$ ipython --no-banner

In [1]: import numpy as np

In [2]: np.set_printoptions(suppress=True, linewidth=160)

In [3]: arr = np.loadtxt("run4.csv", delimiter=",")

In [4]: arr
Out[4]: 
array([[ 1.9,  1.3, -1. ,  2.4],
       [ 1.9, -0.1,  1.6,  2.5],
       [-6. , -2.5, -2.8,  5.8],
       [ 0.9,  1. , -1.4,  2.1],
       [-6.8, -3.4, -2.7,  4.3],
       [-5. , -2.8, -1.2,  6.9],
       [ 0.8,  1.8,  0.4,  4.2],
       [ 0.6,  2.3,  0.7,  3.7],
       [-8.4, -2.2, -1.5,  6.8],
       [-6.5, -1.9, -0.9,  7.1],
       [-6.7, -2.1, -1.9,  7.1],
       [-4.8, -3.4, -3. ,  5. ],
       [-7.7, -2.1, -0.4,  6.8],
       [ 0.5,  0.9,  1.8,  4.4],
       [ 0.7, -0.5, -2.1,  2.9],
       [-7.5, -2.2, -3.1,  6.8],
       [-3.9, -2.9, -0.7,  6. ],
       [ 2.5,  1.1, -1.1,  4. ],
       [ 0.7, -0.9,  0.5,  1.7],
       [-7.7, -4.1, -2. ,  4.3],
       [-7.7, -2.7, -2.4,  6.4],
       [-2. ,  1.4, -0.3,  0.6]])

In [5]: labels = arr[:, 1] > np.median(arr[:, 1])

In [6]: f = arr[labels].mean(axis=0) - arr[~labels].mean(axis=0)

In [7]: round(float((((arr - arr.mean(axis=0)) @ f > 0) == labels).mean()), 1)
Out[7]: 1.0

In [8]: ((arr - arr.mean(axis=0)) @ f > 0).astype(int)
Out[8]: array([1, 1, 0, 1, 0, 0, 1, 1, 0, 0, 0, 0, 0, 1, 1, 0, 0, 1, 1, 0, 0, 1])

In [9]: other = np.c_[arr[:, :1] @ np.array([[0]]), np.array([5, -3, 7, 3, -8, 1, 3, -2, -2, 3, -7, 8, -3, 2, 8, -5, -3, 5, -6, 6, 3, -1])]

In [10]: other
Out[10]: 
array([[ 0.,  5.],
       [ 0., -3.],
       [ 0.,  7.],
       [ 0.,  3.],
       [ 0., -8.],
       [ 0.,  1.],
       [ 0.,  3.],
       [ 0., -2.],
       [ 0., -2.],
       [ 0.,  3.],
       [ 0., -7.],
       [ 0.,  8.],
       [ 0., -3.],
       [ 0.,  2.],
       [ 0.,  8.],
       [ 0., -5.],
       [ 0., -3.],
       [ 0.,  5.],
       [ 0., -6.],
       [ 0.,  6.],
       [ 0.,  3.],
       [ 0., -1.]])

In [11]: np.round(np.linalg.norm(np.linalg.qr(arr)[0].T @ other, axis=0) ** 2 / ((other ** 2).sum(axis=0) + 1e-12), 1)
Out[11]: array([0. , 0.3])

In [12]: np.round(np.linalg.lstsq(arr, other[:, 0])[0], 1)
Out[12]: array([0., 0., 0., 0.])

In [13]: np.linalg.matrix_rank(np.c_[arr, other])
Out[13]: np.int64(5)
